>>> import numpy as np
>>> from numpy import linalg as LA
>>> np.set_printoptions(suppress=True, linewidth=100)
>>> m1 = np.load("run14.npy")
>>> m1
array([[ 0.019,  1.929,  1.286],
       [ 0.523,  1.58 , -1.921],
       [ 2.241, -0.779,  0.179],
       [ 1.465,  0.749,  1.412]])
>>> rng = np.random.default_rng(113)
>>> B = m1 + rng.integers(-2, 3, (4, 1)) @ rng.integers(-2, 3, (1, 3))
>>> B.round(3)
array([[-0.981,  3.929,  1.286],
       [-1.477,  5.58 , -1.921],
       [ 3.241, -2.779,  0.179],
       [-0.535,  4.749,  1.412]])
>>> LA.matrix_rank(B - m1, tol=1e-8)
np.int64(1)
>>> np.abs(B - m1).sum(axis=1)
array([3., 6., 3., 6.])
>>> print(round(float(LA.norm(B) ** 2 / LA.norm(B, 2) ** 2), 3))
1.158
>>> round(float(LA.norm(B, "nuc")), 3)
14.345
>>> np.round(LA.norm(B, axis=0), 3)
array([3.733, 8.766, 2.715])
>>> np.round(LA.norm(B, axis=1), 3)
array([4.249, 6.083, 4.273, 4.983])
>>> np.round(LA.norm(B, 2), 3)
np.float64(9.206)
>>> print(round(B[3] @ B[1], 3))
24.577
>>> round(LA.norm(B, 1), 3), round(LA.norm(B, np.inf), 3)
(np.float64(17.037), np.float64(8.978))
>>> data = np.array([[-1, -1, -1], [-1, -2, -2], [-1, -2, -3]])
>>> data
array([[-1, -1, -1],
       [-1, -2, -2],
       [-1, -2, -3]])
>>> w, V = LA.eigh(data)
>>> w.round(3)
array([-5.049, -0.643, -0.308])
>>> np.round(LA.svd(data, compute_uv=False), 3)
array([5.049, 0.643, 0.308])
>>> np.round(w.sum(), 3), np.trace(data)
(np.float64(-6.0), np.int64(-6))
>>> np.all(LA.eigvalsh(data) > 0)
np.False_
>>> x = np.array([4, -7, -4])
>>> target = m1 @ x
>>> np.round(LA.lstsq(m1, target)[0], 3)
array([ 4., -7., -4.])
>>> print(np.round(LA.solve(m1.T @ m1, m1.T @ target), 3))
[ 4. -7. -4.]
>>> target = target + 0.05 * rng.normal(size=4)
>>> target.round(3)
array([-18.522,  -1.161,  13.825,  -5.006])
>>> beta, *_ = LA.lstsq(m1, target)
>>> print([round(float(LA.norm(LA.solve(m1.T @ m1 + lam * np.eye(3), m1.T @ target))), 2) for lam in (0, 1, 10, 100)])
[9.02, 7.86, 3.68, 0.58]
>>> beta.round(3)
array([ 4.056, -6.972, -4.028])
>>> round(float(LA.norm(target - m1 @ beta)), 3)
0.055
>>> beta.round()
array([ 4., -7., -4.])
>>> M = np.load("a.npy")
>>> M
array([[ 0.4  ,  0.4  ,  1.96 ],
       [-0.4  , -0.8  , -2.074],
       [ 0.8  ,  0.   ,  4.108],
       [-0.2  , -0.4  , -0.986],
       [-0.2  ,  0.2  , -0.87 ],
       [-0.5  , -0.8  , -2.584],
       [-0.8  , -0.2  , -4.209],
       [-1.5  , -0.2  , -7.524],
       [ 1.6  , -0.5  ,  8.195],
       [ 0.8  , -0.6  ,  4.13 ],
       [-0.5  , -2.   , -2.444],
       [-0.8  , -1.6  , -4.002],
       [-0.8  ,  0.5  , -4.045],
       [ 0.4  , -0.8  ,  1.934],
       [-0.1  , -1.1  , -0.416],
       [-1.   ,  1.2  , -5.184],
       [-0.1  , -0.3  , -0.324],
       [-0.5  , -0.1  , -2.605],
       [ 0.5  , -0.7  ,  2.471],
       [ 0.   , -0.6  ,  0.032],
       [-0.5  ,  1.   , -2.376],
       [ 0.5  ,  0.7  ,  2.514],
       [ 0.8  , -0.3  ,  3.949],
       [-0.2  , -1.   , -1.171]])
>>> Xs = M - M.mean(axis=0)
>>> V = LA.svd(Xs)[2][:2]
>>> B = Xs - Xs @ V.T @ V
>>> print(np.round(B.std(axis=0), 3) + 0)
[0.018 0.    0.004]
>>> print(LA.norm(B, axis=1).round(6).argmax())
16
>>> np.round(LA.norm(B) / LA.norm(Xs), 3)
np.float64(0.005)
>>> proj = m1 @ LA.solve(m1.T @ m1, m1.T)
>>> print(np.round(np.diag(proj), 3))
[0.708 0.99  0.779 0.524]
>>> np.round(proj @ m1[:, 0], 3)
array([0.019, 0.523, 2.241, 1.465])
>>> x = np.array([-1, 2, -3])
>>> target = M @ x
>>> np.round(LA.pinv(M) @ M, 3) + 0
array([[1., 0., 0.],
       [0., 1., 0.],
       [0., 0., 1.]])
>>> np.round(LA.lstsq(M, target)[0], 3)
array([-1.,  2., -3.])
>>> print(np.round(LA.solve(M.T @ M, M.T @ target), 3))
[-1.  2. -3.]
>>> target = target + 0.3 * rng.normal(size=24)
>>> print(target.round(3))
[ -5.664   5.3   -13.728   2.213   3.402   6.793  13.145  23.224 -27.761 -14.302   4.119   9.504
  13.588  -7.687  -0.466  18.969   0.197   8.708  -8.997  -1.368   9.615  -6.895 -12.806   1.521]
>>> beta, *_ = LA.lstsq(M, target)
>>> round(float(LA.norm(target - M @ beta)), 3)
1.401
>>> beta.round(3)
array([ 3.715,  1.907, -3.94 ])
>>> B = np.array([[4, 1, 1], [4, 4, 3], [0, 0, 2]])
>>> np.vstack([M, B.T]).shape
(27, 3)
>>> LA.matrix_rank(np.vstack([M, B.T]))
np.int64(3)
>>> print(LA.matrix_rank(M @ B))
3
>>> B @ M
Traceback (most recent call last):
  File "<python-input-60>", line 1, in <module>
    B @ M
    ~~^~~
ValueError: matmul: Input operand 1 has a mismatch in its core dimension 0, with gufunc signature (n?,k),(k,m?)->(n?,m?) (size 24 is different from 3)
>>> np.round(np.einsum("ij->j", M), 3)
array([ -2.3  ,  -8.   , -11.521])
>>> feats = np.array([[-2, 2, -3, -3], [3, 2, 2, 0], [0, 2, 3, -2], [3, -1, 2, -1]])
>>> feats[-1] = feats[0] + 4 * feats[1]
>>> feats
array([[-2,  2, -3, -3],
       [ 3,  2,  2,  0],
       [ 0,  2,  3, -2],
       [10, 10,  5, -3]])
>>> # row 3 dominates
>>> np.allclose(feats[:-1].T @ LA.lstsq(feats[:-1].T, feats[-1])[0], feats[-1])
True
>>> round(float(np.trace(LA.pinv(feats) @ feats)), 3)
3.0
>>> np.round(feats @ LA.pinv(feats) @ feats, 3) + 0
array([[-2.,  2., -3., -3.],
       [ 3.,  2.,  2.,  0.],
       [ 0.,  2.,  3., -2.],
       [10., 10.,  5., -3.]])
>>> np.unique(feats.round(6), axis=0).shape
(4, 4)
>>> LA.lstsq(feats[:-1].T, feats[-1])[2]
np.int32(3)
>>> U, sigma, VT = LA.svd(feats)
>>> np.argmax(sigma[:-1] / (sigma[1:] + 1e-6)) + 1
np.int64(3)
>>> sigma.round(3) + 0
array([16.036,  5.253,  3.043,  0.   ])
>>> B = U[:, :3] @ np.diag(sigma[:3]) @ VT[:3]
>>> np.round(LA.norm(feats - B) / LA.norm(feats), 3)
np.float64(0.0)
>>> LA.matrix_rank(feats, rtol=0.05)
np.int64(3)
>>> LA.matrix_rank(B)
np.int64(3)
>>> round(LA.norm(feats, 2) / LA.norm(feats), 3)
np.float64(0.935)
>>> np.argsort(-LA.norm(feats, axis=0).round(6), kind="stable")[:3]
array([0, 1, 2])
>>> LA.cond(feats) > 100
np.True_
>>> rk = LA.matrix_rank(feats)
>>> print(rk)
3
>>> null = LA.svd(feats)[2][rk:].T
>>> [int(LA.matrix_rank(feats[:, :j + 1])) for j in range(4)]
[1, 2, 3, 3]
>>> A = np.loadtxt("block7.csv", delimiter=",")
>>> A
array([[ 1.59 , 18.543, -1.406],
       [-0.798, 19.573, -1.69 ],
       [ 0.495, 18.215, -0.672],
       [-1.061, 19.48 ,  0.85 ],
       [ 1.271, 20.179,  0.066],
       [ 0.493, 20.952,  0.668],
       [-2.462, 20.966,  0.299],
       [-0.384, 20.429, -0.944],
       [ 0.366, 20.964,  1.538],
       [-1.004, 19.294, -0.437],
       [-0.233, 20.719,  1.635],
       [-1.392, 19.891,  1.812]])
>>> B = np.c_[A[:, :1] @ np.array([[1]]), np.array([0, 0, 1, 3, 1, 1, 2, 3, 3, 2, 1, 0])]
>>> B
array([[ 1.59 ,  0.   ],
       [-0.798,  0.   ],
       [ 0.495,  1.   ],
       [-1.061,  3.   ],
       [ 1.271,  1.   ],
       [ 0.493,  1.   ],
       [-2.462,  2.   ],
       [-0.384,  3.   ],
       [ 0.366,  3.   ],
       [-1.004,  2.   ],
       [-0.233,  1.   ],
       [-1.392,  0.   ]])
>>> print(np.round(LA.norm(LA.qr(A)[0].T @ B, axis=0) ** 2 / ((B ** 2).sum(axis=0) + 1e-12), 3))
[1.    0.659]
>>> np.round(LA.lstsq(A, B[:, 0])[0], 3) + 0
array([1., 0., 0.])
>>> Xs = A - A.mean(axis=0)
>>> U, sigma, VT = LA.svd(Xs, full_matrices=False)
>>> print(np.round(np.abs(VT[-1]), 3))
[0.098 0.848 0.521]
>>> np.round(VT[0] * np.sign(VT[0, np.abs(VT[0]).argmax()]), 3)
array([-0.507,  0.493,  0.707])
>>> np.abs(U[:, 0]).argmax()
np.int64(0)
>>> r0 = np.array([1, 2, 2, 1])
>>> r1 = np.array([-2, 2, 0])
>>> W0 = np.outer(r0, r1)
>>> W0
array([[-2,  2,  0],
       [-4,  4,  0],
       [-4,  4,  0],
       [-2,  2,  0]])
>>> U, sigma, VT = LA.svd(W0)
>>> V = VT[:(sigma > 1e-8).sum()]
>>> x = W0[3] + -2 * W0[2] + rng.integers(2) * np.eye(3)[0]
>>> x
array([ 7., -6.,  0.])
>>> np.round(V.T @ V, 3)
array([[ 0.5, -0.5,  0. ],
       [-0.5,  0.5,  0. ],
       [ 0. ,  0. ,  0. ]])
>>> W0.sum(axis=1)
array([0, 0, 0, 0])
>>> W0 - W0[0]
array([[ 0,  0,  0],
       [-2,  2,  0],
       [-2,  2,  0],
       [ 0,  0,  0]])
>>> W0[4]
Traceback (most recent call last):
  File "<python-input-107>", line 1, in <module>
    W0[4]
    ~~^^^
IndexError: index 4 is out of bounds for axis 0 with size 4
>>> np.zeros(4, 3)
Traceback (most recent call last):
  File "<python-input-108>", line 1, in <module>
    np.zeros(4, 3)
    ~~~~~~~~^^^^^^
TypeError: Cannot interpret '3' as a data type
>>> np.abs(W0).max()
np.int64(4)
>>> W0.shape
(4, 3)
>>> rk = LA.matrix_rank(W0)
>>> rk
np.int64(1)
>>> null = LA.svd(W0)[2][rk:].T
>>> np.round(null @ null.T, 3)
array([[0.5, 0.5, 0. ],
       [0.5, 0.5, 0. ],
       [0. , 0. , 1. ]])
>>> print([int(LA.matrix_rank(W0[:, :j + 1])) for j in range(3)])
[1, 1, 1]
>>> LA.matrix_rank(W0.T @ W0), LA.matrix_rank(W0 @ W0.T)
(np.int64(1), np.int64(1))
>>> [int(LA.matrix_rank(np.delete(W0, i, axis=0))) for i in range(4)]
[1, 1, 1, 1]
>>> round(LA.norm(W0, 2) / LA.norm(W0), 3)
np.float64(1.0)
>>> print([round(float(x), 3) for x in LA.svd(W0, compute_uv=False)[:3]])
[8.944, 0.0, 0.0]
>>> np.argsort(-LA.norm(W0, axis=0).round(6), kind="stable")[:3]
array([0, 1, 2])
>>> mat = np.load("m.npy")
>>> mat
array([[  7.825,  -9.27 ,  -4.089],
       [  6.991,  -9.063,  -2.891],
       [  8.315,  -9.17 ,  -4.732],
       [  7.446,  -0.227,   3.056],
       [  4.999,  -1.91 ,   4.04 ],
       [  4.13 , -10.849,  -4.578],
       [  7.245,  -0.764,   2.125],
       [  6.978,   0.237,   1.36 ],
       [  7.263,  -9.247,  -4.332],
       [  5.239,  -2.333,   2.493],
       [  6.649,  -1.713,   0.967],
       [  4.544, -10.752,  -3.311],
       [  5.34 ,  -5.807,   1.383],
       [  5.24 ,  -3.138,   2.613],
       [  4.653,   0.39 ,   2.665],
       [  4.794,  -2.333,   4.086],
       [  6.486, -10.576,  -3.69 ],
       [  5.509,  -2.509,   3.33 ],
       [  8.021, -10.154,  -3.533],
       [  6.948,  -8.387,  -4.229]])
>>> G = np.cov(mat, rowvar=False)
>>> print(np.round(np.corrcoef(mat.T), 3))
[[ 1.    -0.193 -0.409]
 [-0.193  1.     0.916]
 [-0.409  0.916  1.   ]]
>>> G.shape
(3, 3)
>>> np.round(mat.std(axis=0), 3)
array([1.268, 4.158, 3.334])
